$ python -q
>>> import numpy as np
>>> np.set_printoptions(suppress=True, linewidth=120)
>>> F = np.array([[-1, -1, -3, -3], [-3, -2, -9, -6], [-5, -5, 2, 2], [-15, -10, 6, 4]])
>>> u, r1 = F[2], F[1]
>>> u @ u
np.int64(58)
>>> pr = (u @ r1) / (u @ u) * u
>>> np.linalg.matrix_rank(np.outer(u, r1))
np.int64(1)
>>> (r1 - pr) @ u
np.float64(0.0)
>>> np.round(r1 - pr, 2)
array([-3.43, -2.43, -8.83, -5.83])
>>> np.outer(u, r1)
array([[ 15,  10,  45,  30],
       [ 15,  10,  45,  30],
       [ -6,  -4, -18, -12],
       [ -6,  -4, -18, -12]])
>>> pr.round(2)
array([ 0.43,  0.43, -0.17, -0.17])
>>> proj = np.triu(np.array([[3, -2, 0, -1], [2, 3, 2, 2], [-2, 2, 1, 2], [3, 3, -3, -2]]), 1) + np.eye(4)
>>> A2 = proj @ F @ np.linalg.inv(proj)
>>> np.round(np.poly(A2), 2)
array([   1.,   -3., -188.,  -51.,  289.])
>>> np.round(np.linalg.det(A2), 2)
np.float64(289.0)
>>> proj @ F - F @ proj
array([[ 21.,  12.,  14.,  15.],
       [-40., -36.,  20.,  31.],
       [-30., -30.,  22.,   9.],
       [  0., -30.,  20.,  -7.]])
>>> A2
array([[  20.,   53.,  -97.,  113.],
       [ -43., -118.,  243., -287.],
       [ -35.,  -95.,  204., -243.],
       [ -15.,  -40.,   86., -103.]])
>>> def softmax(z):
...     e = np.exp(z - z.max(axis=-1, keepdims=True))
...     return e / e.sum(axis=-1, keepdims=True)
... 
>>> softmax(A2).sum(axis=1)
array([1., 1., 1., 1.])
>>> np.round(softmax(A2[3]), 2) + 0
array([0., 0., 1., 0.])
>>> S = A2 @ A2.T / np.sqrt(4)
>>> softmax(S)[3] @ A2
array([ -43., -118.,  243., -287.])
>>> softmax(S).round(6).argmax(axis=1)
array([0, 1, 1, 1])
>>> softmax(S)
array([[1., 0., 0., 0.],
       [0., 1., 0., 0.],
       [0., 1., 0., 0.],
       [0., 1., 0., 0.]])
>>> rng = np.random.default_rng(13971)
>>> lab = rng.permutation(4)
>>> A2 = F[:, lab] * rng.choice([-1, 1], 4)
>>> A2
array([[ 1,  1,  3,  3],
       [ 3,  2,  9,  6],
       [ 5,  5, -2, -2],
       [15, 10, -6, -4]])
>>> left, _, VT = np.linalg.svd(F.T @ A2)
>>> np.round(np.linalg.lstsq(F, A2)[0], 2) + 0
array([[-1.,  0.,  0.,  0.],
       [ 0., -1.,  0.,  0.],
       [ 0.,  0., -1.,  0.],
       [ 0.,  0.,  0., -1.]])
>>> feats = rng.normal(size=(24, 4)) + 5 * np.array([-2, 3, -2, -1])
>>> feats.round(2)
array([[-10.5 ,  15.34,  -9.65,  -5.3 ],
       [ -9.93,  13.65,  -8.72,  -5.6 ],
       [ -7.97,  15.08,  -9.57,  -4.25],
       [ -8.79,  14.76, -12.13,  -3.39],
       [-10.91,  14.21, -10.8 ,  -4.77],
       [-10.03,  15.72, -12.87,  -6.48],
       [-11.05,  15.93,  -7.66,  -4.01],
       [ -9.63,  15.1 ,  -9.28,  -5.26],
       [ -9.6 ,  14.89,  -9.2 ,  -4.38],
       [-11.28,  15.72, -10.67,  -4.14],
       [-10.45,  14.98,  -9.83,  -4.81],
       [ -8.99,  14.28,  -9.77,  -6.29],
       [-11.13,  14.95, -10.63,  -4.81],
       [ -9.97,  14.14, -10.89,  -5.53],
       [ -9.72,  15.77, -11.24,  -4.45],
       [ -9.16,  16.87,  -9.94,  -5.59],
       [ -9.74,  14.62,  -9.05,  -4.04],
       [ -7.78,  15.15, -10.33,  -4.07],
       [ -9.86,  13.78, -10.87,  -5.95],
       [-10.41,  15.53,  -8.91,  -3.55],
       [ -9.61,  15.58, -10.53,  -4.43],
       [-10.23,  15.56, -10.06,  -5.45],
       [ -9.47,  15.32,  -9.56,  -5.19],
       [-10.74,  14.61, -10.08,  -5.07]])
>>> round(float(feats[5] @ feats[23]), 2)
499.84
>>> np.round(np.linalg.norm(feats[5] - feats[23]), 2)
np.float64(3.4)
>>> np.linalg.norm(feats, axis=1).argmax()
np.int64(5)
>>> round(float(np.linalg.norm(feats[5], 1)), 2), np.round(np.linalg.norm(feats[5], np.inf), 2)
(45.1, np.float64(15.72))
>>> A2 = np.c_[feats[:, :3] @ np.array([[2, 5, 0], [7, 8, 3], [-7, 4, 7]]), np.array([3, 0, 3, 2, 2, 3, 3, 1, 2, 2, 1, 2, 0, 1, 2, 3, 2, 1, 2, 2, 3, 3, 1, 2])]
>>> A2.round(2)
array([[153.93,  31.62, -21.53,   3.  ],
       [136.71,  24.69, -20.05,   0.  ],
       [156.6 ,  42.54, -21.71,   3.  ],
       [170.65,  25.63, -40.61,   2.  ],
       [153.31,  15.95, -32.99,   2.  ],
       [180.08,  24.19, -42.9 ,   3.  ],
       [143.06,  41.53,  -5.85,   3.  ],
       [151.39,  35.55, -19.64,   1.  ],
       [149.4 ,  34.28, -19.74,   2.  ],
       [162.23,  26.68, -27.55,   2.  ],
       [152.8 ,  28.32, -23.86,   1.  ],
       [150.4 ,  30.23, -25.56,   2.  ],
       [156.81,  21.49, -29.53,   0.  ],
       [155.26,  19.72, -33.8 ,   1.  ],
       [169.64,  32.57, -31.4 ,   2.  ],
       [169.34,  49.35, -19.  ,   3.  ],
       [146.21,  32.02, -19.51,   2.  ],
       [162.74,  40.97, -26.84,   1.  ],
       [152.82,  17.48, -34.73,   2.  ],
       [150.24,  36.58, -15.75,   2.  ],
       [163.53,  34.48, -26.94,   3.  ],
       [158.88,  33.14, -23.7 ,   3.  ],
       [155.23,  36.95, -20.97,   1.  ],
       [151.34,  22.86, -26.74,   2.  ]])
>>> np.linalg.matrix_rank(A2)
np.int64(4)
>>> np.round(np.linalg.norm(np.linalg.qr(feats)[0].T @ A2, axis=0) ** 2 / ((A2 ** 2).sum(axis=0) + 1e-12), 2)
array([1.  , 1.  , 1.  , 0.85])
>>> np.round(np.linalg.norm(A2 - feats @ np.linalg.lstsq(feats, A2)[0], axis=0), 2) + 0
array([0.  , 0.  , 0.  , 4.06])
>>> dist = np.linalg.norm(A2[:, None] - A2[None], axis=-1)
>>> np.flatnonzero(dist[17] < dist.mean() / 2)
array([ 2, 17, 20])
>>> dist[:5, :5].round(2)
array([[ 0.  , 18.86, 11.24, 26.08, 19.45],
       [18.86,  0.  , 26.94, 39.74, 22.88],
       [11.24, 26.94,  0.  , 29.01, 29.09],
       [26.08, 39.74, 29.01,  0.  , 21.27],
       [19.45, 22.88, 29.09, 21.27,  0.  ]])
>>> dist.shape
(24, 24)
>>> np.unravel_index(dist.round(6).argmax(), dist.shape)
(np.int64(5), np.int64(6))
>>> dist[17].round(6).argsort(kind="stable")[:4]
array([17, 20,  2, 21])
>>> np.linalg.matrix_rank(dist ** 2)
np.int64(6)
>>> m1 = np.load("case4.npy")
>>> m1
array([[-0.38, -0.59, -0.2 ,  0.54],
       [ 0.48,  0.83, -0.04, -0.76],
       [-0.93, -1.  ,  0.68,  1.  ],
       [ 0.64,  0.9 ,  0.23, -0.85],
       [ 0.54,  0.92, -0.22, -0.86],
       [-0.35,  0.02, -0.65,  0.1 ],
       [-0.25, -0.99,  0.98,  0.97],
       [ 0.47,  0.89, -0.26, -0.82],
       [ 0.2 , -0.85,  0.92,  0.66],
       [-0.73,  0.86, -1.  , -0.54],
       [-0.77, -0.78, -0.83,  0.78],
       [ 0.48, -0.36,  0.9 ,  0.1 ],
       [-0.05,  0.3 , -0.38, -0.2 ],
       [-0.52, -0.99,  0.81,  0.96],
       [ 0.54,  0.23,  0.78, -0.34],
       [ 0.14,  0.99, -0.97, -0.94],
       [-0.58, -0.99,  0.8 ,  0.97],
       [-0.13,  0.86, -0.9 , -0.69],
       [ 0.96,  0.99,  0.95, -0.98],
       [-0.56,  0.57, -0.96, -0.24],
       [ 0.34,  0.2 ,  0.5 , -0.24],
       [ 0.66,  0.92,  0.17, -0.87]])
>>> G = np.cov(m1, rowvar=False)
>>> G.round(2)
array([[ 0.31,  0.26,  0.12, -0.28],
       [ 0.26,  0.63, -0.28, -0.58],
       [ 0.12, -0.28,  0.53,  0.21],
       [-0.28, -0.58,  0.21,  0.54]])
>>> np.argwhere(np.triu(np.abs(np.corrcoef(m1.T)) > 0.8, 1))
array([[1, 3]])
>>> np.round(m1.std(axis=0), 2)
array([0.54, 0.78, 0.71, 0.72])
>>> np.round(np.corrcoef(m1.T), 2)
array([[ 1.  ,  0.58,  0.3 , -0.69],
       [ 0.58,  1.  , -0.48, -0.99],
       [ 0.3 , -0.48,  1.  ,  0.39],
       [-0.69, -0.99,  0.39,  1.  ]])
>>> np.round(np.polyfit(m1[:, 1], m1[:, 0], 1), 2)
array([ 0.41, -0.05])
